% ipython --no-banner

In [1]: import numpy as np

In [2]: np.set_printoptions(suppress=True, linewidth=140)

In [3]: F = np.load("dump.npy")

In [4]: F.round(3)
Out[4]: 
array([[ 0.835,  0.165, -0.165,  0.055,  0.165,  0.055,  0.165,  0.275, -0.165, -0.055, -0.165, -0.165,  0.165],
       [ 0.165,  0.835,  0.165, -0.055, -0.165, -0.055, -0.165, -0.275,  0.165,  0.055,  0.165,  0.165, -0.165],
       [-0.165,  0.165,  0.835,  0.055,  0.165,  0.055,  0.165,  0.275, -0.165, -0.055, -0.165, -0.165,  0.165],
       [ 0.055, -0.055,  0.055,  0.982, -0.055, -0.018, -0.055, -0.092,  0.055,  0.018,  0.055,  0.055, -0.055],
       [ 0.165, -0.165,  0.165, -0.055,  0.835, -0.055, -0.165, -0.275,  0.165,  0.055,  0.165,  0.165, -0.165],
       [ 0.055, -0.055,  0.055, -0.018, -0.055,  0.982, -0.055, -0.092,  0.055,  0.018,  0.055,  0.055, -0.055],
       [ 0.165, -0.165,  0.165, -0.055, -0.165, -0.055,  0.835, -0.275,  0.165,  0.055,  0.165,  0.165, -0.165],
       [ 0.275, -0.275,  0.275, -0.092, -0.275, -0.092, -0.275,  0.541,  0.275,  0.092,  0.275,  0.275, -0.275],
       [-0.165,  0.165, -0.165,  0.055,  0.165,  0.055,  0.165,  0.275,  0.835, -0.055, -0.165, -0.165,  0.165],
       [-0.055,  0.055, -0.055,  0.018,  0.055,  0.018,  0.055,  0.092, -0.055,  0.982, -0.055, -0.055,  0.055],
       [-0.165,  0.165, -0.165,  0.055,  0.165,  0.055,  0.165,  0.275, -0.165, -0.055,  0.835, -0.165,  0.165],
       [-0.165,  0.165, -0.165,  0.055,  0.165,  0.055,  0.165,  0.275, -0.165, -0.055, -0.165,  0.835,  0.165],
       [ 0.165, -0.165,  0.165, -0.055, -0.165, -0.055, -0.165, -0.275,  0.165,  0.055,  0.165,  0.165,  0.835]])

In [5]: # columns are unit length and at right angles

In [6]: np.round(np.linalg.det(F), 3)
Out[6]: np.float64(-1.0)

In [7]: np.linalg.determinant(F)
---------------------------------------------------------------------------
AttributeError                            Traceback (most recent call last)
Cell In[7], line 1
----> 1 np.linalg.determinant(F)

AttributeError: module 'numpy.linalg' has no attribute 'determinant'

In [8]: np.round(np.sort(np.abs(np.linalg.eigvals(F))), 3)
Out[8]: array([1., 1., 1., 1., 1., 1., 1., 1., 1., 1., 1., 1., 1.])

In [9]: round(np.trace(F), 3)
Out[9]: np.float64(11.0)

In [10]: rng = np.random.default_rng(114)

In [11]: lab = rng.permutation(13)

In [12]: lab
Out[12]: array([11, 12,  5, 10,  7,  1,  0,  9,  4,  3,  6,  2,  8])

In [13]: A2 = F[lab][:, lab]

In [14]: np.round(np.linalg.det(A2), 3), np.round(np.linalg.det(F[lab]), 3)
Out[14]: (np.float64(-1.0), np.float64(-1.0))

In [15]: np.round(np.sort(np.abs(np.linalg.eigvals(A2))), 3)
Out[15]: array([1., 1., 1., 1., 1., 1., 1., 1., 1., 1., 1., 1., 1.])

In [16]: u = np.array([-4, -9, 6, -7, 0, -3, -6, -8, 8, -3, -6, 3, 1])

In [17]: A2 = F + np.outer(u, np.eye(13)[10])

In [18]: round(float(np.linalg.det(A2) / np.linalg.det(F)), 3), round(float(1 + np.linalg.solve(F, u)[10]), 3)
Out[18]: (-11.055, -11.055)

In [19]: np.linalg.matrix_rank(A2 - F)
Out[19]: np.int64(1)
